$ python -q
>>> import numpy as np
>>> from numpy import linalg as LA
>>> np.set_printoptions(precision=1, suppress=True, linewidth=200)
>>> Y = np.array([[1], [-5], [-4]])
>>> C = np.array([[4, -5, 7]])
>>> A = Y @ C
>>> A
array([[  4,  -5,   7],
       [-20,  25, -35],
       [-16,  20, -28]])
>>> # null space of dimension 2
>>> rank = LA.matrix_rank(A)
>>> rank
np.int64(1)
>>> null = LA.svd(A)[2][rank:].T
>>> null @ null.T
array([[ 0.8,  0.2, -0.3],
       [ 0.2,  0.7,  0.4],
       [-0.3,  0.4,  0.5]])
>>> np.allclose(A @ null, 0)
True
>>> LA.matrix_rank(A.T @ A), LA.matrix_rank(A @ A.T)
(np.int64(1), np.int64(1))
>>> U, sigma, Vh = LA.svd(A)
>>> sigma.round(1) + 0
array([61.5,  0. ,  0. ])
>>> Y = U[:, :1] @ np.diag(sigma[:1]) @ Vh[:1]
>>> LA.matrix_rank(A, rtol=0.05)
np.int64(1)
>>> Y
array([[  4.,  -5.,   7.],
       [-20.,  25., -35.],
       [-16.,  20., -28.]])
>>> round(float(np.abs(A - Y).max()), 1)
0.0
>>> np.argsort(-LA.norm(A, axis=0).round(6), kind="stable")[:3]
array([2, 1, 0])
>>> LA.matrix_rank(A, rtol=0.1)
np.int64(1)
>>> np.allclose(A[:-1].T @ LA.lstsq(A[:-1].T, A[-1])[0], A[-1])
True
>>> np.unique(A.round(6), axis=0).shape
(3, 3)
>>> A @ LA.pinv(A) @ A
array([[  4.,  -5.,   7.],
       [-20.,  25., -35.],
       [-16.,  20., -28.]])
>>> round(np.trace(LA.pinv(A) @ A), 1)
np.float64(1.0)
>>> LA.lstsq(A[:-1].T, A[-1])[2]
np.int32(1)
>>> rng = np.random.default_rng(10219)
>>> lab = rng.permutation(3)
>>> lab
array([2, 0, 1])
>>> Y = A[lab][:, lab]
>>> Y
array([[-28, -16,  20],
       [  7,   4,  -5],
       [-35, -20,  25]])
>>> np.trace(Y)
np.int64(1)
>>> K = np.load("dump.npy")
>>> K
array([[3, 0],
       [3, 2],
       [3, 2]])
>>> f = np.array([3, -3])
>>> np.polyval(f, K[2])
array([6, 3])
>>> np.convolve(K[2], f)
array([ 9, -3, -6])
>>> Q, V = LA.qr(K[:, :1])[0], LA.qr(K[:, 1:])[0]
>>> sigma = LA.svd(Q.T @ V, compute_uv=False)
>>> round(float(LA.norm(Q @ Q.T - V @ V.T, 2)), 1)
0.6
>>> m1 = np.array([[-1.0, 8.0, 4.0, -8.0],
...     [-5.0, 21.0, 4.0, -17.0],
...     [0.0, 8.0, 3.0, -8.0],
...     [-5.0, 26.0, 4.0, -22.0]])
>>> Y = LA.inv(m1)
>>> np.round(LA.inv(Y), 1) + 0
array([[ -1.,   8.,   4.,  -8.],
       [ -5.,  21.,   4., -17.],
       [  0.,   8.,   3.,  -8.],
       [ -5.,  26.,   4., -22.]])
>>> Y
array([[-1. ,  0.5,  1.3, -0.5],
       [-1.3,  1.2,  1.3, -1. ],
       [-0. ,  0.5,  0.3, -0.5],
       [-1.3,  1.4,  1.3, -1.2]])
>>> (np.abs(Y) > 1e-9).astype(int)
array([[1, 1, 1, 1],
       [1, 1, 1, 1],
       [0, 1, 1, 1],
       [1, 1, 1, 1]])
>>> round(LA.slogdet(m1)[0], 1)
np.float64(1.0)
>>> LA.det(m1) * Y
array([[-60.,  32.,  80., -32.],
       [-75.,  74.,  80., -59.],
       [ -0.,  32.,  20., -32.],
       [-75.,  86.,  80., -71.]])
>>> LA.matrix_rank(m1, rtol=0.1)
np.int64(1)
>>> round(LA.norm(m1, 2) / LA.norm(m1), 1)
np.float64(1.0)
>>> LA.cond(m1) > 100
np.True_
>>> np.argsort(-LA.norm(m1, axis=0).round(6), kind="stable")[:3]
array([1, 3, 2])
>>> J = np.triu(rng.random((5, 5)) < 0.5, 1).astype(int)
>>> J = J + J.T
>>> J
array([[0, 0, 0, 1, 1],
       [0, 0, 1, 0, 0],
       [0, 1, 0, 0, 0],
       [1, 0, 0, 0, 0],
       [1, 0, 0, 0, 0]])
>>> # null space of dimension 1
>>> [round(float(LA.det(J[:i, :i])), 2) + 0 for i in range(1, 6)]
[0.0, 0.0, 0.0, 1.0, 0.0]
>>> round(float(LA.eigvalsh(J).min()), 1)
-1.4
>>> C = 20 * np.array([[-1.4, 1.2, 0.9, 2.1],
...     [-0.1, 1.6, 2.0, -2.2],
...     [0.1, 0.5, -1.5, -0.6]])
>>> lab = rng.integers(0, 3, 25)
>>> mat = C[lab] + rng.normal(size=(25, 4))
>>> mat
array([[ -1.6,  30.3,  39.1, -44.3],
       [-27.4,  22.7,  18.1,  42.7],
       [  2.8,   9.6, -29.6, -12.8],
       [  1.1,   9.8, -30.5, -12.5],
       [  3.9,  11.3, -27.3, -13.3],
       [-28.2,  24.8,  19.8,  41.6],
       [ -3.9,  32.2,  39.5, -44.6],
       [-27.2,  25.6,  17.5,  41. ],
       [ -4. ,  32.9,  41.5, -45. ],
       [-25.5,  24.8,  19.1,  42.4],
       [ -3.1,  31.4,  39.2, -44.8],
       [ -2. ,  32.7,  40.4, -43.9],
       [ -3.2,  32.3,  39.8, -43.9],
       [  2.7,  11. , -28.3, -11.1],
       [-29.2,  22.7,  18.7,  43.5],
       [-28.1,  23.3,  19.5,  39.9],
       [-28.3,  24.6,  18.6,  42.8],
       [  2.4,  10.7, -30.4, -13.3],
       [  2.7,   9.8, -30. , -11.1],
       [-27.4,  25.1,  17.9,  42.8],
       [-27.6,  23.4,  17.8,  41.2],
       [ -3. ,  31.2,  40.1, -42.7],
       [ -0.5,  33.1,  41.2, -42.5],
       [  1.7,  10.2, -30.9, -14.5],
       [-28.7,  22.6,  18.3,  43.2]])
>>> cen = mat - mat.mean(axis=0)
>>> U, sigma, Vh = LA.svd(cen, full_matrices=False)
>>> np.round(cen.mean(axis=0), 1) + 0
array([0., 0., 0., 0.])
>>> np.abs(U[:, 0]).argmax()
np.int64(8)
>>> np.abs(Vh[0]).argmax()
np.int64(3)
>>> np.searchsorted(np.cumsum(sigma ** 2) / (sigma ** 2).sum(), 0.9) + 1
np.int64(2)
>>> def softmax(z):
...     e = np.exp(z - z.max(axis=-1, keepdims=True))
...     return e / e.sum(axis=-1, keepdims=True)
... 
>>> np.round(softmax(10 * mat[21]), 1) + 0
array([0., 0., 1., 0.])
>>> np.round(softmax(mat[21] + 4), 1) + 0
array([0., 0., 1., 0.])
>>> np.round(softmax(mat[21]), 1) + 0
array([0., 0., 1., 0.])
>>> softmax(mat).sum(axis=1)
array([1., 1., 1., 1., 1., 1., 1., 1., 1., 1., 1., 1., 1., 1., 1., 1., 1., 1., 1., 1., 1., 1., 1., 1., 1.])
>>> S = mat @ mat.T / np.sqrt(4)
>>> softmax(S)[21] @ mat
array([ -4. ,  32.9,  41.5, -45. ])
>>> softmax(S).round(6).argmax(axis=1)
array([ 8, 14, 23, 23, 23, 14,  8, 14,  8, 14,  8,  8,  8, 23, 14, 14, 14, 23, 23, 14, 14,  8,  8, 23, 14])
>>> np.argsort(-LA.norm(mat, axis=0).round(6), kind="stable")[:3]
array([3, 2, 1])
>>> np.abs(LA.svd(mat)[2][-1])
array([0.9, 0.4, 0.1, 0.3])
>>> W0 = np.loadtxt("a.csv", delimiter=",")
>>> W0
array([[6., 1., 1.],
       [1., 6., 1.],
       [1., 1., 6.]])
>>> # symmetric
>>> vec = np.ones(3)
>>> for _ in range(7):
...     vec = W0 @ vec
...     vec /= LA.norm(vec)
...     print(round(vec @ W0 @ vec, 1))
... 
8.0
8.0
8.0
8.0
8.0
8.0
8.0
>>> vec
array([0.6, 0.6, 0.6])
>>> M = np.load("m.npy")
>>> M
array([[-3.3, -2. ],
       [ 2.9,  2.2]])
>>> vec = np.array([4, -4])
>>> h = np.maximum(M @ vec, 0)
>>> h
array([0. , 2.8])
>>> M.T @ h
array([8.1, 6.2])
>>> np.maximum(M @ vec, 0) - np.maximum(-M @ vec, 0)
array([-5.2,  2.8])
>>> Y = M + rng.integers(-2, 3, (2, 1)) @ rng.integers(-2, 3, (1, 2))
>>> Y
array([[-5.3, -6. ],
       [ 3.9,  4.2]])
>>> np.round(LA.svd(Y - M, compute_uv=False), 1) + 0
array([5., 0.])
>>> np.abs(Y - M).sum(axis=1)
array([6., 3.])
>>> Q = M.astype(float).copy()
>>> for j in range(2):
...     Q[:, j] -= Q[:, :j] @ (Q[:, :j].T @ Q[:, j])
...     Q[:, j] /= LA.norm(Q[:, j])
... 
>>> np.round(Q.T @ Q, 1) + 0
array([[1., 0.],
       [0., 1.]])
>>> np.round(Q.T @ M, 1) + 0
array([[4.4, 3. ],
       [0. , 0.3]])
>>> Q
array([[-0.8,  0.7],
       [ 0.7,  0.8]])
>>> lab = rng.permutation(2)
>>> lab
array([0, 1])
>>> Y = M[lab][:, lab]
>>> round(np.trace(Y), 1)
np.float64(-1.1)
>>> np.sort(np.abs(LA.eigvals(Y)))
array([0.8, 1.9])
>>> vals, V = LA.eig(M)
>>> np.sort(LA.eigvals(M.T))
array([-1.9,  0.8])
>>> np.sort(LA.eigvals(LA.inv(M)))
array([-0.5,  1.3])
>>> np.sort(LA.eigvals(M @ M))
array([0.6, 3.5])
>>> E = np.load("out16.npy")
>>> E
array([[ 1,  1, -1, -1, -1, -1,  1,  1],
       [ 1, -1, -1,  1,  1, -1, -1,  1],
       [ 1, -1,  1, -1,  1, -1,  1, -1]])
>>> vec = np.array([7, 2, 4, 5, 6, 7, 1, 1])
>>> h = np.maximum(E @ vec, 0)
>>> np.flatnonzero(h > 1e-9)
array([1, 2])
>>> np.tanh(E @ vec)
array([-1.,  1.,  1.])
>>> E.T @ h
array([ 8, -8, -2,  2,  8, -8, -2,  2])
>>> np.maximum(E @ (3 * vec), 0)
array([ 0, 15,  9])
>>> np.maximum(E @ vec, 0) - np.maximum(-E @ vec, 0)
array([-11,   5,   3])
>>> Y = np.array([[2, 0, 5],
...     [5, 2, 6],
...     [4, 1, 2],
...     [6, 0, 6],
...     [1, 6, 3],
...     [0, 3, 9],
...     [5, 6, 5],
...     [1, 3, 4]])
>>> LA.matrix_rank(E @ Y)
np.int64(3)
>>> E @ Y
array([[  2,   1,   0],
       [ -4,  -3,  -4],
       [  0,   5, -10]])
>>> np.einsum("ij->j", E)
array([ 3, -1, -1, -1,  1, -3,  1,  1])
>>> np.einsum("ik,kj->ji", E, Y)
array([[  2,  -4,   0],
       [  1,  -3,   5],
       [  0,  -4, -10]])
>>> LA.matrix_rank(np.vstack([E, Y.T]))
np.int64(6)
